In [1]: import numpy as np

In [2]: from numpy import linalg as LA

In [3]: np.set_printoptions(suppress=True, linewidth=160)

In [4]: tidy = lambda a: np.round(a, 4) + 0

In [5]: B = np.array([[0, 3, 2], [2, 3, 0], [0, 1, 3]])

In [6]: C = np.array([[0, 0], [0, 1]])

In [7]: data = np.block([[B, np.array([[2, 6], [-5, 8], [-3, 8]])], [np.zeros((2, 3)), C]])

In [8]: data
Out[8]: 
array([[ 0.,  3.,  2.,  2.,  6.],
       [ 2.,  3.,  0., -5.,  8.],
       [ 0.,  1.,  3., -3.,  8.],
       [ 0.,  0.,  0.,  0.,  0.],
       [ 0.,  0.,  0.,  0.,  1.]])

In [9]: proj = np.triu(np.array([[2, 0, 0, 2, 2],
   ...:     [2, 0, 1, 0, 1],
   ...:     [1, 1, 1, 2, 0],
   ...:     [0, 0, 0, 2, 2],
   ...:     [1, 1, 1, 1, 2]]), 1) + np.eye(5)

In [10]: B = proj @ data @ LA.inv(proj)

In [11]: B
Out[11]: 
array([[  0.,   3.,  -1.,   4.,  -3.],
       [  2.,   4.,  -1., -10.,  29.],
       [  0.,   1.,   2.,  -7.,  21.],
       [  0.,   0.,   0.,   0.,   2.],
       [  0.,   0.,   0.,   0.,   1.]])

In [12]: proj @ data - data @ proj
Out[12]: 
array([[ 0.,  0., -3., -4., -5.],
       [ 0.,  1.,  0., -7., 12.],
       [ 0.,  0., -1., -6.,  5.],
       [ 0.,  0.,  0.,  0.,  2.],
       [ 0.,  0.,  0.,  0.,  0.]])

In [13]: tidy(np.abs(LA.eigvals(B)).max())
Out[13]: np.float64(4.7466)

In [14]: (B - B.T) / 2
Out[14]: 
array([[  0. ,   0.5,  -0.5,   2. ,  -1.5],
       [ -0.5,   0. ,  -1. ,  -5. ,  14.5],
       [  0.5,   1. ,   0. ,  -3.5,  10.5],
       [ -2. ,   5. ,   3.5,   0. ,   1. ],
       [  1.5, -14.5, -10.5,  -1. ,   0. ]])

In [15]: (B + B.T) / 2
Out[15]: 
array([[ 0. ,  2.5, -0.5,  2. , -1.5],
       [ 2.5,  4. ,  0. , -5. , 14.5],
       [-0.5,  0. ,  2. , -3.5, 10.5],
       [ 2. , -5. , -3.5,  0. ,  1. ],
       [-1.5, 14.5, 10.5,  1. ,  1. ]])

In [16]: print(tidy(LA.det(B)))
0.0

In [17]: B.inv()
---------------------------------------------------------------------------
AttributeError                            Traceback (most recent call last)
Cell In[17], line 1
----> 1 B.inv()

AttributeError: 'numpy.ndarray' object has no attribute 'inv'

In [18]: np.trace(B)
Out[18]: np.float64(7.0)

In [19]: B @ B
Out[19]: 
array([[  6.,  11.,  -5., -23.,  71.],
       [  8.,  21.,  -8., -25.,  98.],
       [  2.,   6.,   3., -24.,  78.],
       [  0.,   0.,   0.,   0.,   2.],
       [  0.,   0.,   0.,   0.,   1.]])

In [20]: print(tidy(LA.matrix_power(B, 4)))
[[ 114.  267. -133. -293. 1139.]
 [ 200.  481. -232. -517. 2050.]
 [  66.  166.  -49. -268.  994.]
 [   0.    0.    0.    0.    2.]
 [   0.    0.    0.    0.    1.]]

In [21]: Uu, sigma, VT = LA.svd(data)

In [22]: evecs = VT[:(sigma > 1e-8).sum()]

In [23]: rng = np.random.default_rng(365336)

In [24]: x = data[1] + -3 * data[0] + rng.integers(2) * np.eye(5)[2]

In [25]: x
Out[25]: array([  2.,  -6.,  -5., -11., -10.])

In [26]: tidy(evecs.T @ evecs)
Out[26]: 
array([[ 0.1995,  0.2706, -0.2481, -0.1579,  0.    ],
       [ 0.2706,  0.9085,  0.0838,  0.0534,  0.    ],
       [-0.2481,  0.0838,  0.9231, -0.0489,  0.    ],
       [-0.1579,  0.0534, -0.0489,  0.9689,  0.    ],
       [ 0.    ,  0.    ,  0.    ,  0.    ,  1.    ]])

In [27]: LA.matrix_rank(np.vstack([data, x]))
Out[27]: np.int64(5)

In [28]: tidy(np.diag(evecs.T @ evecs))
Out[28]: array([0.1995, 0.9085, 0.9231, 0.9689, 1.    ])

In [29]: B = data + rng.integers(-2, 3, (5, 4)) @ rng.integers(-2, 3, (4, 5))

In [30]: print(B)
[[  0.  -1.   2.   4.   8.]
 [  2.  -2.   6. -13.  15.]
 [  7.   1.   2.  -3.   9.]
 [ -7.   0.  -2.   3.  -4.]
 [ -1.  -3.   1.   0.   3.]]

In [31]: B - data
Out[31]: 
array([[ 0., -4.,  0.,  2.,  2.],
       [ 0., -5.,  6., -8.,  7.],
       [ 7.,  0., -1.,  0.,  1.],
       [-7.,  0., -2.,  3., -4.],
       [-1., -3.,  1.,  0.,  2.]])

In [32]: print(LA.matrix_rank(B - data, tol=1e-8))
4

In [33]: X = np.cumsum(np.array([[3, 0, 0],
    ...:     [-1, 1, 1],
    ...:     [-3, 1, -3],
    ...:     [-2, 2, 2],
    ...:     [-2, -2, -1],
    ...:     [1, -2, 0],
    ...:     [0, -1, 0],
    ...:     [-3, -1, -3],
    ...:     [3, -3, 2],
    ...:     [-2, 1, -3],
    ...:     [1, -1, -2],
    ...:     [-3, -3, -2],
    ...:     [2, 0, 1],
    ...:     [2, 2, -3],
    ...:     [3, -3, 0],
    ...:     [-1, -2, 0],
    ...:     [-1, 0, 0],
    ...:     [-1, -3, -2],
    ...:     [1, 1, 3],
    ...:     [3, -3, -2],
    ...:     [3, 3, -2],
    ...:     [1, 0, 1],
    ...:     [2, 0, -1],
    ...:     [1, -1, 3],
    ...:     [2, 3, -1]]), axis=0)

In [34]: X
Out[34]: 
array([[  3,   0,   0],
       [  2,   1,   1],
       [ -1,   2,  -2],
       [ -3,   4,   0],
       [ -5,   2,  -1],
       [ -4,   0,  -1],
       [ -4,  -1,  -1],
       [ -7,  -2,  -4],
       [ -4,  -5,  -2],
       [ -6,  -4,  -5],
       [ -5,  -5,  -7],
       [ -8,  -8,  -9],
       [ -6,  -8,  -8],
       [ -4,  -6, -11],
       [ -1,  -9, -11],
       [ -2, -11, -11],
       [ -3, -11, -11],
       [ -4, -14, -13],
       [ -3, -13, -10],
       [  0, -16, -12],
       [  3, -13, -14],
       [  4, -13, -13],
       [  6, -13, -14],
       [  7, -14, -11],
       [  9, -11, -12]])

In [35]: B = np.c_[X[:, :2] @ np.array([[-8, 6], [-4, 4]]), np.array([2, 2, 0, 2, 2, 0, 0, 2, 2, 1, 2, 0, 2, 0, 1, 0, 1, 1, 1, 0, 1, 2, 2, 2, 1])]

In [36]: print(B)
[[-24  18   2]
 [-20  16   2]
 [  0   2   0]
 [  8  -2   2]
 [ 32 -22   2]
 [ 32 -24   0]
 [ 36 -28   0]
 [ 64 -50   2]
 [ 52 -44   2]
 [ 64 -52   1]
 [ 60 -50   2]
 [ 96 -80   0]
 [ 80 -68   2]
 [ 56 -48   0]
 [ 44 -42   1]
 [ 60 -56   0]
 [ 68 -62   1]
 [ 88 -80   1]
 [ 76 -70   1]
 [ 64 -64   0]
 [ 28 -34   1]
 [ 20 -28   2]
 [  4 -16   2]
 [  0 -14   2]
 [-28  10   1]]

In [37]: tidy(LA.lstsq(X, B[:, 0])[0])
Out[37]: array([-8., -4.,  0.])

In [38]: tidy(LA.norm(B - X @ LA.lstsq(X, B)[0], axis=0))
Out[38]: array([0.    , 0.    , 5.5695])

In [39]: print(LA.matrix_rank(B))
3

In [40]: print(LA.matrix_rank(np.c_[X, B]))
4

In [41]: Ac = (X - X.mean(axis=0)) / X.std(axis=0)

In [42]: print(tidy(Ac.std(axis=0)))
[1. 1. 1.]

In [43]: c = LA.lstsq(np.delete(Ac, 0, axis=1), Ac[:, 0])[0]

In [44]: np.abs(c).argmax()
Out[44]: np.int64(0)

In [45]: print(tidy(c))
[-0.3861  0.0175]

In [46]: tidy(1 - np.var(Ac[:, 0] - np.delete(Ac, 0, axis=1) @ c))
Out[46]: np.float64(0.1367)

In [47]: B = np.array([[3, 1, -2, -9, 8, 2, -5, 3, 3, -1, 9, 3],
    ...:     [7, -2, 7, 5, 0, 4, 6, 7, 9, 8, 0, 0],
    ...:     [-9, -8, -8, -7, -3, 4, -5, -4, -7, -1, 5, -3],
    ...:     [6, 4, 8, 5, 2, 7, 0, 2, -6, 0, 1, 8],
    ...:     [4, 3, 0, -6, -3, 5, 4, 4, 0, 4, 3, -7],
    ...:     [-7, -7, -1, -4, 5, -5, -5, 6, 6, -3, 7, 3],
    ...:     [8, -5, 7, -7, -7, 3, 0, -4, -9, 7, -2, -2],
    ...:     [-2, -5, -8, 2, 9, -9, -8, -3, -2, -1, -5, 9],
    ...:     [-1, 7, -3, 2, -1, 0, 3, -4, -6, -7, -3, 1],
    ...:     [9, 1, -9, 6, 9, 2, -6, -6, 8, -4, -3, 6],
    ...:     [9, 9, -9, -7, -8, 1, 3, 1, 4, 9, -8, 5],
    ...:     [-5, -8, 8, 4, 4, 8, 3, -7, -8, -8, -7, -5]])

In [48]: W0 = np.triu(B, 1)

In [49]: W0
Out[49]: 
array([[ 0,  1, -2, -9,  8,  2, -5,  3,  3, -1,  9,  3],
       [ 0,  0,  7,  5,  0,  4,  6,  7,  9,  8,  0,  0],
       [ 0,  0,  0, -7, -3,  4, -5, -4, -7, -1,  5, -3],
       [ 0,  0,  0,  0,  2,  7,  0,  2, -6,  0,  1,  8],
       [ 0,  0,  0,  0,  0,  5,  4,  4,  0,  4,  3, -7],
       [ 0,  0,  0,  0,  0,  0, -5,  6,  6, -3,  7,  3],
       [ 0,  0,  0,  0,  0,  0,  0, -4, -9,  7, -2, -2],
       [ 0,  0,  0,  0,  0,  0,  0,  0, -2, -1, -5,  9],
       [ 0,  0,  0,  0,  0,  0,  0,  0,  0, -7, -3,  1],
       [ 0,  0,  0,  0,  0,  0,  0,  0,  0,  0, -3,  6],
       [ 0,  0,  0,  0,  0,  0,  0,  0,  0,  0,  0,  5],
       [ 0,  0,  0,  0,  0,  0,  0,  0,  0,  0,  0,  0]])

In [50]: # rows and columns are dependent

In [51]: th = np.radians(180)

In [52]: Rm = np.eye(12)

In [53]: Rm[5, 5] = Rm[1, 1] = np.cos(th)

In [54]: Rm[5, 1], Rm[1, 5] = -np.sin(th), np.sin(th)

In [55]: tidy(Rm)
Out[55]: 
array([[ 1.,  0.,  0.,  0.,  0.,  0.,  0.,  0.,  0.,  0.,  0.,  0.],
       [ 0., -1.,  0.,  0.,  0.,  0.,  0.,  0.,  0.,  0.,  0.,  0.],
       [ 0.,  0.,  1.,  0.,  0.,  0.,  0.,  0.,  0.,  0.,  0.,  0.],
       [ 0.,  0.,  0.,  1.,  0.,  0.,  0.,  0.,  0.,  0.,  0.,  0.],
       [ 0.,  0.,  0.,  0.,  1.,  0.,  0.,  0.,  0.,  0.,  0.,  0.],
       [ 0.,  0.,  0.,  0.,  0., -1.,  0.,  0.,  0.,  0.,  0.,  0.],
       [ 0.,  0.,  0.,  0.,  0.,  0.,  1.,  0.,  0.,  0.,  0.,  0.],
       [ 0.,  0.,  0.,  0.,  0.,  0.,  0.,  1.,  0.,  0.,  0.,  0.],
       [ 0.,  0.,  0.,  0.,  0.,  0.,  0.,  0.,  1.,  0.,  0.,  0.],
       [ 0.,  0.,  0.,  0.,  0.,  0.,  0.,  0.,  0.,  1.,  0.,  0.],
       [ 0.,  0.,  0.,  0.,  0.,  0.,  0.,  0.,  0.,  0.,  1.,  0.],
       [ 0.,  0.,  0.,  0.,  0.,  0.,  0.,  0.,  0.,  0.,  0.,  1.]])

In [56]: B = W0 @ Rm.T

In [57]: np.allclose(W0 @ W0.T, B @ B.T)
Out[57]: True

In [58]: tidy(np.abs(B - W0).max(axis=0))
Out[58]: array([ 0.,  2.,  0.,  0.,  0., 14.,  0.,  0.,  0.,  0.,  0.,  0.])

In [59]: tidy(LA.det(Rm)), np.trace(Rm)
Out[59]: (np.float64(1.0), np.float64(8.0))
